$ python3 -q
>>> import numpy as np
>>> np.set_printoptions(suppress=True, linewidth=100)
>>> def rnd(a):
...     return np.round(a, 2) + 0
... 
>>> mat = np.load("block0.npy")
>>> print(rnd(mat))
[[-0.48 -0.88]
 [-0.88  0.48]]
>>> rnd(np.linalg.det(2 * mat)), rnd(np.linalg.det(mat))
(np.float64(-4.0), np.float64(-1.0))
>>> O, evecs = np.linalg.qr(mat[:, :1])[0], np.linalg.qr(mat[:, 1:])[0]
>>> sv = np.linalg.svd(O.T @ evecs, compute_uv=False)
>>> print(np.degrees(np.arccos(sv.clip(0, 1))))
[90.]
>>> r0, r1 = mat[1], mat[0]
>>> r0 @ r0
np.float64(1.0)
>>> pr = (r0 @ r1) / (r0 @ r0) * r0
>>> print((r1 - pr) @ r0)
0.0
>>> pr
array([-0.,  0.])
>>> rnd(np.linalg.norm(mat, axis=0))
array([1., 1.])
>>> rnd(mat[:, 0] @ mat[:, 1])
np.float64(0.0)
>>> rnd(np.linalg.pinv(mat))
array([[-0.48, -0.88],
       [-0.88,  0.48]])
>>> rnd(mat.T @ mat)
array([[1., 0.],
       [0., 1.]])
>>> rnd(mat @ mat.T)
array([[1., 0.],
       [0., 1.]])
>>> rnd(np.linalg.svd(mat, compute_uv=False))
array([1., 1.])
>>> B = np.array([[-1, 0, -3], [2, 5, 4], [0, 0, -3]])
>>> feats = np.triu(B, 1)
>>> feats
array([[ 0,  0, -3],
       [ 0,  0,  4],
       [ 0,  0,  0]])
>>> # column 2 dominates
>>> U, sv, Vt = np.linalg.svd(feats)
>>> evecs = Vt[:(sv > 1e-8).sum()]
>>> rng = np.random.default_rng(66)
>>> x0 = feats[0] + 4 * feats[1] + rng.integers(2) * np.eye(3)[0]
>>> x0
array([ 1.,  0., 13.])
>>> print(np.diag(evecs.T @ evecs))
[0. 0. 1.]
>>> np.allclose(evecs.T @ evecs @ x0, x0)
False
>>> ang = np.radians(176)
>>> R = np.eye(3)
>>> R[2, 2] = R[1, 1] = np.cos(ang)
>>> R[2, 1], R[1, 2] = -np.sin(ang), np.sin(ang)
>>> rnd(R)
array([[ 1.  ,  0.  ,  0.  ],
       [ 0.  , -1.  ,  0.07],
       [ 0.  , -0.07, -1.  ]])
>>> B = feats @ R.T
>>> rnd(np.linalg.svd(feats, compute_uv=False)), rnd(np.linalg.svd(B, compute_uv=False))
(array([5., 0., 0.]), array([5., 0., 0.]))
>>> rnd(np.linalg.det(R)), rnd(np.trace(R))
(np.float64(1.0), np.float64(-1.0))
>>> rnd(np.abs(B - feats).max(axis=0))
array([0.  , 0.28, 7.99])
>>> np.allclose(feats[:-1].T @ np.linalg.lstsq(feats[:-1].T, feats[-1])[0], feats[-1])
True
>>> np.unique(feats.round(6), axis=0).shape
(3, 3)
>>> np.linalg.lstsq(feats[:-1].T, feats[-1])[2]
np.int32(1)
>>> rnd(feats @ np.linalg.pinv(feats) @ feats)
array([[ 0.,  0., -3.],
       [ 0.,  0.,  4.],
       [ 0.,  0.,  0.]])
>>> t3 = np.stack([feats, -3 * feats, feats[::-1]])
>>> print(rnd(np.linalg.norm(t3, axis=(1, 2))))
[ 5. 15.  5.]
>>> print(np.linalg.matrix_rank(t3))
[1 1 1]
>>> t3.sum(axis=0)
array([[ 0,  0,  6],
       [ 0,  0, -4],
       [ 0,  0, -3]])
>>> np.einsum("bij,cij->bc", t3, t3)
array([[ 25, -75,  16],
       [-75, 225, -48],
       [ 16, -48,  25]])
>>> np.linalg.cond(feats) > 100
np.True_
>>> np.argsort(-np.linalg.norm(feats, axis=0).round(6), kind="stable")[:3]
array([2, 0, 1])
>>> [round(float(x), 2) for x in np.linalg.svd(feats, compute_uv=False)[:3]]
[5.0, 0.0, 0.0]
>>> rnd(np.linalg.norm(feats, 2) / np.linalg.norm(feats))
np.float64(1.0)
>>> m1 = np.load("out10.npy")
>>> m1
array([[-4,  4, -1,  2],
       [ 4, -4,  4, -1],
       [-1,  4, -4,  4],
       [ 2, -1,  4, -4]])
>>> ev, evecs = np.linalg.eigh(mat)
>>> ev
array([-1.,  1.])
>>> rnd(np.linalg.svd(mat, compute_uv=False))
array([1., 1.])
>>> rnd(np.abs(evecs[:, -1]))
array([0.51, 0.86])
>>> ev.sum(), np.trace(mat)
(np.float64(0.0), np.float64(0.0))
>>> B = m1 / np.sqrt((m1 ** 2).mean(axis=1, keepdims=True))
>>> rnd(np.linalg.norm(B, axis=1))
array([2., 2., 2., 2.])
>>> np.linalg.matrix_rank(B) == np.linalg.matrix_rank(m1)
np.True_
>>> np.linalg.matrix_rank(m1 - m1.mean(axis=1, keepdims=True))
np.int64(3)
>>> rnd(B[2])
array([-0.29,  1.14, -1.14,  1.14])
>>> m1 - m1.mean(axis=1, keepdims=True)
array([[-4.25,  3.75, -1.25,  1.75],
       [ 3.25, -4.75,  3.25, -1.75],
       [-1.75,  3.25, -4.75,  3.25],
       [ 1.75, -1.25,  3.75, -4.25]])
>>> K = np.array([[2, 3], [2, 3], [5, 0], [5, 5]])
>>> # rows 0 and 1 are equal
>>> U, sv, Vt = np.linalg.svd(K, full_matrices=False)
>>> print(rnd(Vt @ Vt.T))
[[1. 0.]
 [0. 1.]]
>>> (sv > 1e-8).sum()
np.int64(2)
>>> rnd(np.sqrt((sv ** 2).sum())), rnd(np.linalg.norm(K))
(np.float64(10.05), np.float64(10.05))
>>> rnd(U.T @ K @ Vt.T)
array([[9.39, 0.  ],
       [0.  , 3.57]])
>>> rnd(sv / sv[0])
array([1.  , 0.38])
>>> np.allclose(U * sv @ Vt, K)
True
>>> rnd(sv)
array([9.39, 3.57])
>>> rnd(np.cumsum(sv ** 2) / np.sum(sv ** 2))
array([0.87, 1.  ])
>>> rnd(U.T @ U)
array([[1., 0.],
       [0., 1.]])
>>> np.abs(U[:, 0]).round(6).argmax()
np.int64(3)
>>> U.shape, sv.shape, Vt.shape
((4, 2), (2,), (2, 2))
>>> proj = K @ np.linalg.solve(K.T @ K, K.T)
>>> rnd(np.diag(proj))
array([0.22, 0.22, 0.96, 0.6 ])
>>> np.allclose(proj @ proj, proj)
True
>>> r0, r1 = K[3], K[2]
>>> r0 @ r0
np.int64(50)
>>> r0 @ r1
np.int64(25)
>>> pr = (r0 @ r1) / (r0 @ r0) * r0
>>> pr
array([2.5, 2.5])
>>> r1 - pr
array([ 2.5, -2.5])
>>> np.linalg.matrix_rank(np.outer(r0, r1))
np.int64(1)
>>> np.count_nonzero(K)
np.int64(7)
>>> np.abs(K).max()
np.int64(5)
>>> np.linalg.rank(K)
Traceback (most recent call last):
  File "<python-input-92>", line 1, in <module>
    np.linalg.rank(K)
    ^^^^^^^^^^^^^^
AttributeError: module 'numpy.linalg' has no attribute 'rank'
>>> K.sum(axis=0)
array([14, 11])
